$ ipython --no-banner

In [1]: import numpy as np

In [2]: import numpy.linalg as la

In [3]: np.set_printoptions(precision=2, suppress=True, linewidth=140, legacy="1.25")

In [4]: def tidy(a):
   ...:     return np.round(a, 2) + 0
   ...: 

In [5]: A = np.load("block0.npy")

In [6]: A
Out[6]: 
array([[-0.5 ,  1.3 ,  0.7 , -2.05,  0.3 ],
       [-2.  , -0.1 ,  0.8 , -2.43,  0.3 ],
       [ 0.5 , -0.4 , -0.9 ,  2.68,  0.6 ],
       [ 1.6 , -1.6 , -1.7 ,  5.1 ,  0.2 ],
       [ 1.  , -0.1 ,  0.1 , -0.31, -0.3 ],
       [ 0.5 , -1.1 , -0.8 ,  2.47,  0.5 ],
       [-1.3 ,  1.4 ,  0.6 , -1.79, -1.4 ],
       [ 0.8 ,  1.4 , -2.2 ,  6.59,  0.1 ],
       [-0.3 , -0.9 , -0.6 ,  1.81,  0.2 ],
       [-0.6 ,  0.2 ,  0.7 , -2.24, -0.4 ],
       [-1.7 ,  0.1 ,  0.1 , -0.27,  0.  ],
       [-0.4 , -0.2 , -0.5 ,  1.51,  1.3 ],
       [ 1.  ,  1.4 ,  0.9 , -2.7 , -2.  ],
       [-1.2 , -0.1 ,  0.9 , -2.71,  1.  ],
       [-0.3 , -0.7 , -0.2 ,  0.58, -0.5 ],
       [ 0.4 , -2.2 ,  0.4 , -1.11, -1.4 ],
       [ 0.7 ,  1.2 ,  0.  ,  0.02, -0.4 ],
       [ 2.1 ,  0.1 ,  0.6 , -1.78, -0.9 ],
       [ 1.1 , -0.2 ,  1.  , -2.94,  1.9 ],
       [ 1.  , -1.1 , -0.2 ,  0.62, -0.4 ],
       [ 1.7 ,  0.  , -0.1 ,  0.3 ,  0.5 ],
       [ 0.8 , -0.1 ,  0.7 , -1.99, -1.3 ],
       [-0.8 , -0.8 , -0.9 ,  2.61,  0.6 ],
       [-0.9 ,  0.5 , -0.5 ,  1.43,  1.2 ],
       [-1.4 ,  0.4 , -0.6 ,  1.79,  0.1 ],
       [-1.6 ,  1.  , -1.  ,  3.01, -1.3 ],
       [ 0.2 ,  0.9 ,  1.1 , -3.25,  0.2 ],
       [-0.4 , -0.4 ,  0.8 , -2.38,  0.3 ],
       [-0.7 , -0.4 ,  2.5 , -7.35,  2.6 ],
       [ 1.1 , -1.6 ,  0.3 , -0.86, -0.2 ],
       [ 0.2 ,  0.1 , -1.5 ,  4.44, -1.5 ]])

In [7]: Y = A / la.norm(A, axis=1)
Traceback (most recent call last):
  Cell In[7], line 1
    Y = A / la.norm(A, axis=1)
ValueError: operands could not be broadcast together with shapes (31,5) (31,) 


In [8]: Y = A / la.norm(A, axis=1, keepdims=True)

In [9]: gram = Y @ Y.T

In [10]: tidy(la.norm(Y, axis=1))
Out[10]: array([1., 1., 1., 1., 1., 1., 1., 1., 1., 1., 1., 1., 1., 1., 1., 1., 1., 1., 1., 1., 1., 1., 1., 1., 1., 1., 1., 1., 1., 1., 1.])

In [11]: tidy(np.degrees(np.arccos(np.clip(gram[30, 0], -1, 1))))
Out[11]: 145.87

In [12]: m1 = np.load("run18.npy")

In [13]: m1
Out[13]: 
array([[ 21.73,  10.77, -16.16,  15.53],
       [ 20.14,   9.82, -14.79,  14.09],
       [ 20.17,   9.42, -13.94,  14.24],
       [ 21.25,   7.87, -15.59,  12.83],
       [ 21.45,   8.82, -15.02,  14.46],
       [ 21.67,  10.2 , -14.94,  16.92],
       [ 19.97,  10.1 , -16.19,  16.23],
       [ 19.6 ,  10.14, -15.33,  14.73],
       [ 17.28,   9.82, -13.73,  15.21],
       [ 19.74,   9.26, -17.03,  15.19],
       [ 20.85,  10.64, -14.82,  14.66],
       [ 19.47,   9.96, -13.61,  14.98],
       [ 21.12,  11.2 , -15.71,  16.13],
       [ 20.89,  10.42, -15.16,  13.79],
       [ 20.86,  11.39, -15.73,  15.94],
       [ 19.87,   9.79, -15.56,  15.26],
       [ 18.73,  10.88, -15.38,  15.55]])

In [14]: cen = m1 - m1.mean(axis=0)

In [15]: V = la.svd(cen)[2][:1]

In [16]: Y = cen - cen @ V.T @ V

In [17]: tidy(la.norm(Y) / la.norm(cen))
Out[17]: 0.77

In [18]: tidy((cen @ V.T).std(axis=0))
Out[18]: array([1.22])

In [19]: tidy(np.cov(cen @ V.T, rowvar=False))
Out[19]: 1.58

In [20]: la.norm(Y, axis=1).round(6).argmax()
Out[20]: 3

In [21]: r0, g = m1[16], m1[15]

In [22]: tidy(r0 @ r0)
Out[22]: 947.53

In [23]: pr = (r0 @ g) / (r0 @ r0) * r0

In [24]: tidy((g - pr) @ r0)
Out[24]: 0.0

In [25]: tidy(pr)
Out[25]: array([ 18.88,  10.97, -15.51,  15.68])

In [26]: tidy(la.norm(r0 + g) ** 2 + la.norm(r0 - g) ** 2)
Out[26]: 3826.35

In [27]: r0 = np.array([0, 1, 1])

In [28]: tidy(np.convolve(m1[11], r0))
Out[28]: array([ 0.  , 19.47, 29.43, -3.65,  1.37, 14.98])

In [29]: tidy(np.correlate(m1[11], m1[15], "full"))
Out[29]: array([ 297.11, -150.96, -172.05,  924.74, -168.43, -123.78,  297.65])

In [30]: mat = np.load("a.npy")

In [31]: mat
Out[31]: 
array([[ 0,  0,  3, -1,  4, -5],
       [ 0,  0,  0,  1, -4,  0],
       [-3,  0,  0,  0, -3,  0],
       [ 1, -1,  0,  0, -1,  0],
       [-4,  4,  3,  1,  0, -1],
       [ 5,  0,  0,  0,  1,  0]])

In [32]: r0 = np.array([3, -5, 5, 2, -1, 5])

In [33]: Y = mat + np.outer(r0, np.eye(6)[4])

In [34]: la.matrix_rank(la.inv(Y) - la.inv(mat), tol=1e-8)
Out[34]: 1

In [35]: tidy(la.det(Y) / la.det(mat)), tidy(1 + la.solve(mat, r0)[4])
Out[35]: (-2.33, -2.33)

In [36]: rng = np.random.default_rng(246624)

In [37]: lab = rng.permutation(6)

In [38]: lab
Out[38]: array([2, 1, 5, 0, 4, 3])

In [39]: Y = mat[lab][:, lab]

In [40]: np.allclose(Y, mat)
Out[40]: False

In [41]: np.diag(Y)
Out[41]: array([0, 0, 0, 0, 0, 0])

In [42]: Q, Rm = la.qr(m1)

In [43]: tidy(Q @ Rm)
Out[43]: 
array([[ 21.73,  10.77, -16.16,  15.53],
       [ 20.14,   9.82, -14.79,  14.09],
       [ 20.17,   9.42, -13.94,  14.24],
       [ 21.25,   7.87, -15.59,  12.83],
       [ 21.45,   8.82, -15.02,  14.46],
       [ 21.67,  10.2 , -14.94,  16.92],
       [ 19.97,  10.1 , -16.19,  16.23],
       [ 19.6 ,  10.14, -15.33,  14.73],
       [ 17.28,   9.82, -13.73,  15.21],
       [ 19.74,   9.26, -17.03,  15.19],
       [ 20.85,  10.64, -14.82,  14.66],
       [ 19.47,   9.96, -13.61,  14.98],
       [ 21.12,  11.2 , -15.71,  16.13],
       [ 20.89,  10.42, -15.16,  13.79],
       [ 20.86,  11.39, -15.73,  15.94],
       [ 19.87,   9.79, -15.56,  15.26],
       [ 18.73,  10.88, -15.38,  15.55]])

In [44]: np.allclose(Rm.T @ Rm, m1.T @ m1)
Out[44]: True

In [45]: tidy(Q.T @ Q)
Out[45]: 
array([[1., 0., 0., 0.],
       [0., 1., 0., 0.],
       [0., 0., 1., 0.],
       [0., 0., 0., 1.]])

In [46]: J = np.loadtxt("layer7.csv", delimiter=",")

In [47]: tidy(J)
Out[47]: 
array([[-12.79,   8.89, -11.2 ,  -4.26,   3.71],
       [ 11.6 ,  -0.7 ,   1.92,   3.87,  15.7 ],
       [-14.84,   5.46,  -7.56,  -4.95,  -8.26],
       [ -9.96,   9.22, -11.28,  -3.32,   8.81],
       [ 14.95,  -6.19,   8.38,   4.98,   6.56],
       [ -8.01,  -2.25,   1.73,  -2.67, -17.91],
       [  4.5 ,   4.47,  -4.55,   1.5 ,  18.35],
       [ 10.7 ,  -9.21,  11.35,   3.57,  -7.7 ],
       [-13.69,   3.12,  -4.83,  -4.56, -12.6 ],
       [  5.13,  -8.46,   9.96,   1.71, -14.14],
       [ 13.89,  -8.37,  10.72,   4.63,  -0.7 ],
       [  3.76,   4.87,  -5.08,   1.25,  18.3 ]])

In [48]: left, s, vt = la.svd(J)

In [49]: tidy(s)
Out[49]: array([51.16, 46.72,  0.  ,  0.  ,  0.  ])

In [50]: Y = left[:, :2] @ np.diag(s[:2]) @ vt[:2]

In [51]: tidy(Y)
Out[51]: 
array([[-12.79,   8.89, -11.2 ,  -4.26,   3.71],
       [ 11.6 ,  -0.7 ,   1.92,   3.87,  15.7 ],
       [-14.84,   5.46,  -7.56,  -4.95,  -8.26],
       [ -9.96,   9.22, -11.28,  -3.32,   8.81],
       [ 14.95,  -6.19,   8.38,   4.98,   6.56],
       [ -8.01,  -2.25,   1.73,  -2.67, -17.91],
       [  4.5 ,   4.47,  -4.55,   1.5 ,  18.35],
       [ 10.7 ,  -9.21,  11.35,   3.57,  -7.7 ],
       [-13.69,   3.12,  -4.83,  -4.56, -12.6 ],
       [  5.13,  -8.46,   9.96,   1.71, -14.14],
       [ 13.89,  -8.37,  10.72,   4.63,  -0.7 ],
       [  3.76,   4.87,  -5.08,   1.25,  18.3 ]])

In [52]: tidy(np.abs(J - Y).max())
Out[52]: 0.0

In [53]: tidy(la.norm(J - Y, 2)), tidy(s[2])
Out[53]: (0.0, 0.0)

In [54]: la.matrix_rank(Y)
Out[54]: 2

In [55]: gram = np.cov(Y, rowvar=False)

In [56]: np.argwhere(np.triu(np.abs(np.corrcoef(Y.T)) > 0.8, 1))
Out[56]: 
array([[0, 3],
       [1, 2]])

In [57]: tidy(Y.std(axis=0))
Out[57]: array([11.02,  6.57,  8.16,  3.67, 12.42])

In [58]: tidy(np.corrcoef(Y.T))
Out[58]: 
array([[ 1.  , -0.73,  0.79,  1.  ,  0.34],
       [-0.73,  1.  , -1.  , -0.73,  0.39],
       [ 0.79, -1.  ,  1.  ,  0.79, -0.31],
       [ 1.  , -0.73,  0.79,  1.  ,  0.34],
       [ 0.34,  0.39, -0.31,  0.34,  1.  ]])

In [59]: tidy(la.eigvalsh(gram)[::-1])
Out[59]: array([237.68, 197.67,   0.  ,   0.  ,   0.  ])

In [60]: np.argsort(-la.norm(J, axis=0).round(6), kind="stable")[:3]
Out[60]: array([4, 0, 2])

In [61]: r0, g = J[6], J[7]

In [62]: tidy(r0 @ r0)
Out[62]: 400.0

In [63]: pr = (r0 @ g) / (r0 @ r0) * r0

In [64]: tidy(g - pr)
Out[64]: array([12.73, -7.19,  9.29,  4.24,  0.59])

In [65]: feats = np.load("out15.npy")

In [66]: feats
Out[66]: 
array([[ 3,  3,  3,  3,  3,  3,  3],
       [ 3,  6,  6,  6,  6,  6,  6],
       [ 3,  6,  9,  9,  9,  9,  9],
       [ 3,  6,  9, 12, 12, 12, 12],
       [ 3,  6,  9, 12, 15, 15, 15],
       [ 3,  6,  9, 12, 15, 18, 18],
       [ 3,  6,  9, 12, 15, 18, 21]])

In [67]: Q, Rm = la.qr(feats)

In [68]: tidy(abs(Rm[0, 0])), tidy(la.norm(feats[:, 0]))
Out[68]: (7.94, 7.94)

In [69]: tidy(Q.T @ Q)
Out[69]: 
array([[1., 0., 0., 0., 0., 0., 0.],
       [0., 1., 0., 0., 0., 0., 0.],
       [0., 0., 1., 0., 0., 0., 0.],
       [0., 0., 0., 1., 0., 0., 0.],
       [0., 0., 0., 0., 1., 0., 0.],
       [0., 0., 0., 0., 0., 1., 0.],
       [0., 0., 0., 0., 0., 0., 1.]])

In [70]: Q.shape, Rm.shape
Out[70]: ((7, 7), (7, 7))

In [71]: np.trace(Q @ Q.T)
Out[71]: 7.0

In [72]: tidy(Q)
Out[72]: 
array([[-0.38,  0.93,  0.  ,  0.  ,  0.  ,  0.  ,  0.  ],
       [-0.38, -0.15,  0.91,  0.  ,  0.  ,  0.  ,  0.  ],
       [-0.38, -0.15, -0.18,  0.89,  0.  ,  0.  ,  0.  ],
       [-0.38, -0.15, -0.18, -0.22,  0.87,  0.  ,  0.  ],
       [-0.38, -0.15, -0.18, -0.22, -0.29,  0.82,  0.  ],
       [-0.38, -0.15, -0.18, -0.22, -0.29, -0.41, -0.71],
       [-0.38, -0.15, -0.18, -0.22, -0.29, -0.41,  0.71]])

In [73]: T = np.stack([feats, -1 * feats, feats[::-1]])

In [74]: (T @ feats.T).shape
Out[74]: (3, 7, 7)

In [75]: np.einsum("bij,cij->bc", T, T)
Out[75]: 
array([[ 4788, -4788,  3438],
       [-4788,  4788, -3438],
       [ 3438, -3438,  4788]])

In [76]: T.sum(axis=0)
Out[76]: 
array([[ 3,  6,  9, 12, 15, 18, 21],
       [ 3,  6,  9, 12, 15, 18, 18],
       [ 3,  6,  9, 12, 15, 15, 15],
       [ 3,  6,  9, 12, 12, 12, 12],
       [ 3,  6,  9,  9,  9,  9,  9],
       [ 3,  6,  6,  6,  6,  6,  6],
       [ 3,  3,  3,  3,  3,  3,  3]])

In [77]: ev, V = la.eigh(feats)

In [78]: x0 = np.array([1, 0, 2, 2, 3, 2, 3])

In [79]: tidy(la.eigvalsh(feats[1:, 1:]))
Out[79]: array([ 0.8 ,  0.98,  1.43,  2.62,  7.29, 67.88])

In [80]: (np.sign(V[:, -1].round(6)) == np.sign(V[0, -1].round(6))).astype(int)
Out[80]: array([1, 1, 1, 1, 1, 1, 1])

In [81]: x0 @ feats @ x0
Out[81]: 1965

In [82]: tidy(V * np.abs(ev) @ V.T)
Out[82]: 
array([[ 3.,  3.,  3.,  3.,  3.,  3.,  3.],
       [ 3.,  6.,  6.,  6.,  6.,  6.,  6.],
       [ 3.,  6.,  9.,  9.,  9.,  9.,  9.],
       [ 3.,  6.,  9., 12., 12., 12., 12.],
       [ 3.,  6.,  9., 12., 15., 15., 15.],
       [ 3.,  6.,  9., 12., 15., 18., 18.],
       [ 3.,  6.,  9., 12., 15., 18., 21.]])

In [83]: tidy(V * np.maximum(ev, 0) @ V.T)
Out[83]: 
array([[ 3.,  3.,  3.,  3.,  3.,  3.,  3.],
       [ 3.,  6.,  6.,  6.,  6.,  6.,  6.],
       [ 3.,  6.,  9.,  9.,  9.,  9.,  9.],
       [ 3.,  6.,  9., 12., 12., 12., 12.],
       [ 3.,  6.,  9., 12., 15., 15., 15.],
       [ 3.,  6.,  9., 12., 15., 18., 18.],
       [ 3.,  6.,  9., 12., 15., 18., 21.]])

In [84]: W = np.array([[2, -2, 1, -2],
    ...:     [1, 1, -2, -1],
    ...:     [-1, -1, 1, 2],
    ...:     [-1, -1, -2, -1],
    ...:     [2, -1, 2, 1],
    ...:     [2, 1, 0, -2],
    ...:     [1, -2, -2, -2]])

In [85]: b = np.array([4, 7, 7, 8])

In [86]: H = np.maximum(feats @ W + b, 0)

In [87]: tidy((H > 0).mean(axis=0))
Out[87]: array([1.  , 0.  , 0.14, 0.  ])

In [88]: H
Out[88]: 
array([[22,  0,  1,  0],
       [34,  0,  0,  0],
       [43,  0,  0,  0],
       [55,  0,  0,  0],
       [70,  0,  0,  0],
       [79,  0,  0,  0],
       [82,  0,  0,  0]])

In [89]: W2 = np.array([[2, 0], [-1, -2], [-2, -1], [0, -1]])

In [90]: H @ W2
Out[90]: 
array([[ 42,  -1],
       [ 68,   0],
       [ 86,   0],
       [110,   0],
       [140,   0],
       [158,   0],
       [164,   0]])
